$ python -q
>>> import numpy as np
>>> import numpy.linalg as la
>>> np.set_printoptions(precision=1, suppress=True, linewidth=140)
>>> rd = lambda a: np.round(a, 1) + 0
>>> F = np.load("x.npy")
>>> print(rd(F))
[[ 1.   0.   0.   0.   0.   0.   0.   0.   0. ]
 [ 0.   1.   0.   0.   0.   0.   0.   0.   0. ]
 [ 0.   0.   1.   0.   0.   0.   0.   0.   0. ]
 [ 0.   0.   0.   1.   0.   0.   0.   0.   0. ]
 [ 0.   0.   0.   0.   1.   0.   0.   0.   0. ]
 [ 0.   0.   0.   0.   0.   0.5  0.  -0.9  0. ]
 [ 0.   0.   0.   0.   0.   0.   1.   0.   0. ]
 [ 0.   0.   0.   0.   0.   0.9  0.   0.5  0. ]
 [ 0.   0.   0.   0.   0.   0.   0.   0.   1. ]]
>>> C2 = F.T @ F
>>> print(np.trace(C2), (F ** 2).sum())
9.0 9.0
>>> rng = np.random.default_rng(8)
>>> z = rng.permutation(9)
>>> A2 = F[:, z] * rng.choice([-1, 1], 9)
>>> print(rd(A2))
[[ 1.   0.   0.   0.   0.   0.   0.   0.   0. ]
 [ 0.   0.   0.   0.   0.   0.  -1.   0.   0. ]
 [ 0.   0.   0.   0.   0.   0.   0.  -1.   0. ]
 [ 0.   0.  -1.   0.   0.   0.   0.   0.   0. ]
 [ 0.   0.   0.   0.   0.   0.   0.   0.  -1. ]
 [ 0.   0.   0.   0.5  0.   0.9  0.   0.   0. ]
 [ 0.  -1.   0.   0.   0.   0.   0.   0.   0. ]
 [ 0.   0.   0.   0.9  0.  -0.5  0.   0.   0. ]
 [ 0.   0.   0.   0.  -1.   0.   0.   0.   0. ]]
>>> left, _, Vh = la.svd(F.T @ A2)
>>> print(z)
[0 6 3 5 8 7 1 2 4]
>>> print(rd(la.norm(F, axis=0)))
[1. 1. 1. 1. 1. 1. 1. 1. 1.]
>>> print(rd(F.T @ F))
[[1. 0. 0. 0. 0. 0. 0. 0. 0.]
 [0. 1. 0. 0. 0. 0. 0. 0. 0.]
 [0. 0. 1. 0. 0. 0. 0. 0. 0.]
 [0. 0. 0. 1. 0. 0. 0. 0. 0.]
 [0. 0. 0. 0. 1. 0. 0. 0. 0.]
 [0. 0. 0. 0. 0. 1. 0. 0. 0.]
 [0. 0. 0. 0. 0. 0. 1. 0. 0.]
 [0. 0. 0. 0. 0. 0. 0. 1. 0.]
 [0. 0. 0. 0. 0. 0. 0. 0. 1.]]
>>> print(F[:, 1] @ F[:, 8])
0.0
>>> data = np.load("a.npy")
>>> print(data)
[[3 0 0 0 0 0]
 [0 0 0 0 0 0]
 [1 3 2 0 0 0]
 [2 0 1 1 0 0]
 [3 1 2 3 0 0]
 [1 0 2 3 3 2]]
>>> print(np.unique(data.round(6), axis=0).shape)
(6, 6)
>>> print(rd(np.trace(la.pinv(data) @ data)))
5.0
>>> print(rd(data @ la.pinv(data) @ data))
[[3. 0. 0. 0. 0. 0.]
 [0. 0. 0. 0. 0. 0.]
 [1. 3. 2. 0. 0. 0.]
 [2. 0. 1. 1. 0. 0.]
 [3. 1. 2. 3. 0. 0.]
 [1. 0. 2. 3. 3. 2.]]
>>> print(la.matrix_power(data, 2))
[[ 9  0  0  0  0  0]
 [ 0  0  0  0  0  0]
 [ 5  6  4  0  0  0]
 [ 9  3  3  1  0  0]
 [17  6  7  3  0  0]
 [22  9 17 18  6  4]]
>>> print(rd(la.det(data)))
0.0
>>> print((data + data.T) / 2)
[[3.  0.  0.5 1.  1.5 0.5]
 [0.  0.  1.5 0.  0.5 0. ]
 [0.5 1.5 2.  0.5 1.  1. ]
 [1.  0.  0.5 1.  1.5 1.5]
 [1.5 0.5 1.  1.5 0.  1.5]
 [0.5 0.  1.  1.5 1.5 2. ]]
>>> print(np.trace(data))
8
>>> print(rd(np.sort(np.abs(la.eigvals(data)))))
[0. 0. 1. 2. 2. 3.]
>>> print(np.argsort(-la.norm(data, axis=0).round(6), kind="stable")[:3])
[0 3 2]
>>> theta = rng.uniform(0, 2 * np.pi, 35)
>>> q, _ = la.qr(np.array([[-0.6, 2.3],
...     [2.1, -0.8],
...     [-1.2, -0.8],
...     [0.5, 0.3],
...     [-0.2, 0.0],
...     [0.3, 0.3]]))
>>> mat = 3 * np.c_[np.cos(theta), np.sin(theta)] @ q.T
>>> print(rd(mat))
[[ 0.4 -2.4  1.6 -0.6  0.2 -0.4]
 [-2.6  0.4  1.3 -0.5  0.1 -0.4]
 [-2.5  0.1  1.4 -0.6  0.1 -0.5]
 [-2.6  1.2  0.7 -0.3  0.  -0.3]
 [-2.6  1.1  0.8 -0.3  0.  -0.3]
 [ 2.1  0.7 -1.8  0.7 -0.2  0.6]
 [-0.6 -2.1  1.9 -0.8  0.2 -0.5]
 [-2.5  0.2  1.4 -0.6  0.1 -0.5]
 [ 2.  -2.2  0.4 -0.2  0.2  0. ]
 [ 2.1 -2.1  0.3 -0.1  0.1  0. ]
 [ 2.5 -1.7 -0.2  0.1  0.1  0.2]
 [ 0.8  2.  -1.9  0.8 -0.2  0.5]
 [-2.5  1.6  0.3 -0.1 -0.1 -0.2]
 [-1.4 -1.5  2.  -0.8  0.2 -0.6]
 [-2.4 -0.3  1.6 -0.6  0.1 -0.5]
 [-1.   2.5 -1.3  0.5 -0.2  0.3]
 [-2.6  1.2  0.7 -0.2  0.  -0.3]
 [-1.  -1.8  1.9 -0.8  0.2 -0.6]
 [-1.  -1.8  1.9 -0.8  0.2 -0.6]
 [ 2.2 -2.   0.1 -0.1  0.1  0. ]
 [-0.1 -2.3  1.7 -0.7  0.2 -0.5]
 [ 2.1 -2.1  0.2 -0.1  0.1  0. ]
 [-2.6  0.7  1.1 -0.4  0.  -0.4]
 [-2.4  1.8  0.1  0.  -0.1 -0.1]
 [-1.9 -1.   1.9 -0.7  0.2 -0.6]
 [-2.   2.2 -0.4  0.2 -0.2  0. ]
 [-1.4 -1.4  2.  -0.8  0.2 -0.6]
 [ 0.  -2.3  1.7 -0.7  0.2 -0.5]
 [ 2.6 -0.7 -1.1  0.4  0.   0.4]
 [ 1.4  1.5 -2.   0.8 -0.2  0.6]
 [-1.5  2.4 -0.9  0.4 -0.2  0.2]
 [ 0.   2.3 -1.7  0.7 -0.2  0.5]
 [ 2.6 -0.7 -1.1  0.4  0.   0.4]
 [-0.5  2.4 -1.5  0.6 -0.2  0.4]
 [-2.3  2.  -0.1  0.1 -0.1 -0.1]]
>>> rk = la.matrix_rank(mat)
>>> print(rk)
2
>>> null = la.svd(mat)[2][rk:].T
>>> print(null.shape)
(6, 4)
>>> print(rd(null @ null.T))
[[ 0.2  0.3  0.3 -0.1  0.  -0.1]
 [ 0.3  0.3  0.3 -0.1  0.1 -0.1]
 [ 0.3  0.3  0.6  0.2  0.   0.1]
 [-0.1 -0.1  0.2  0.9  0.  -0.1]
 [ 0.   0.1  0.   0.   1.   0. ]
 [-0.1 -0.1  0.1 -0.1  0.   1. ]]
>>> print([int(la.matrix_rank(mat[:i])) for i in range(1, len(mat) + 1)])
[1, 2, 2, 2, 2, 2, 2, 2, 2, 2, 2, 2, 2, 2, 2, 2, 2, 2, 2, 2, 2, 2, 2, 2, 2, 2, 2, 2, 2, 2, 2, 2, 2, 2, 2]
>>> print([int(la.matrix_rank(mat[:, :j + 1])) for j in range(6)])
[1, 2, 2, 2, 2, 2]
>>> print(np.allclose(mat @ null, 0))
True
>>> print(la.matrix_rank(mat.T @ mat), la.matrix_rank(mat @ mat.T))
2 2
>>> print([int(la.matrix_rank(np.delete(mat, i, axis=0))) for i in range(35)])
[2, 2, 2, 2, 2, 2, 2, 2, 2, 2, 2, 2, 2, 2, 2, 2, 2, 2, 2, 2, 2, 2, 2, 2, 2, 2, 2, 2, 2, 2, 2, 2, 2, 2, 2]
>>> print(np.allclose(mat[:-1].T @ la.lstsq(mat[:-1].T, mat[-1])[0], mat[-1]))
True
>>> M = np.eye(11, dtype=int)[rng.permutation(11)]
>>> print(M)
[[0 0 0 0 0 0 1 0 0 0 0]
 [0 0 1 0 0 0 0 0 0 0 0]
 [0 1 0 0 0 0 0 0 0 0 0]
 [0 0 0 0 0 1 0 0 0 0 0]
 [0 0 0 0 0 0 0 1 0 0 0]
 [0 0 0 0 0 0 0 0 0 1 0]
 [0 0 0 0 1 0 0 0 0 0 0]
 [0 0 0 0 0 0 0 0 0 0 1]
 [0 0 0 1 0 0 0 0 0 0 0]
 [1 0 0 0 0 0 0 0 0 0 0]
 [0 0 0 0 0 0 0 0 1 0 0]]
>>> A2 = mat / la.norm(mat, axis=1, keepdims=True)
>>> C2 = A2 @ A2.T
>>> print((C2 - 2 * np.eye(35)).round(6).argmax(axis=1))
[27  7  7 16  3 29 17  2  9 21 19 29 23 26  2 33  3 18 17 21 27  9  1 34 26 34 13 20 32 11 15 33 28 15 23]
>>> print(rd(la.norm(A2, axis=1)))
[1. 1. 1. 1. 1. 1. 1. 1. 1. 1. 1. 1. 1. 1. 1. 1. 1. 1. 1. 1. 1. 1. 1. 1. 1. 1. 1. 1. 1. 1. 1. 1. 1. 1. 1.]
>>> print(np.allclose(M @ M.T, M.T @ M))
True
>>> print((M + M.T) / 2)
[[0.  0.  0.  0.  0.  0.  0.5 0.  0.  0.5 0. ]
 [0.  0.  1.  0.  0.  0.  0.  0.  0.  0.  0. ]
 [0.  1.  0.  0.  0.  0.  0.  0.  0.  0.  0. ]
 [0.  0.  0.  0.  0.  0.5 0.  0.  0.5 0.  0. ]
 [0.  0.  0.  0.  0.  0.  0.5 0.5 0.  0.  0. ]
 [0.  0.  0.  0.5 0.  0.  0.  0.  0.  0.5 0. ]
 [0.5 0.  0.  0.  0.5 0.  0.  0.  0.  0.  0. ]
 [0.  0.  0.  0.  0.5 0.  0.  0.  0.  0.  0.5]
 [0.  0.  0.  0.5 0.  0.  0.  0.  0.  0.  0.5]
 [0.5 0.  0.  0.  0.  0.5 0.  0.  0.  0.  0. ]
 [0.  0.  0.  0.  0.  0.  0.  0.5 0.5 0.  0. ]]
>>> print(rd(np.abs(la.eigvals(M)).max()))
1.0
>>> print(rd(la.det(M)))
-1.0
>>> print(np.allclose(M, M.T))
False
>>> print(np.trace(M))
0
>>> print(la.matrix_power(M, 3))
[[0 0 0 0 0 0 0 1 0 0 0]
 [0 0 1 0 0 0 0 0 0 0 0]
 [0 1 0 0 0 0 0 0 0 0 0]
 [1 0 0 0 0 0 0 0 0 0 0]
 [0 0 0 0 0 0 0 0 1 0 0]
 [0 0 0 0 0 0 1 0 0 0 0]
 [0 0 0 0 0 0 0 0 0 0 1]
 [0 0 0 1 0 0 0 0 0 0 0]
 [0 0 0 0 0 0 0 0 0 1 0]
 [0 0 0 0 1 0 0 0 0 0 0]
 [0 0 0 0 0 1 0 0 0 0 0]]
>>> print(rd(np.sort(np.abs(la.eigvals(M)))))
[1. 1. 1. 1. 1. 1. 1. 1. 1. 1. 1.]
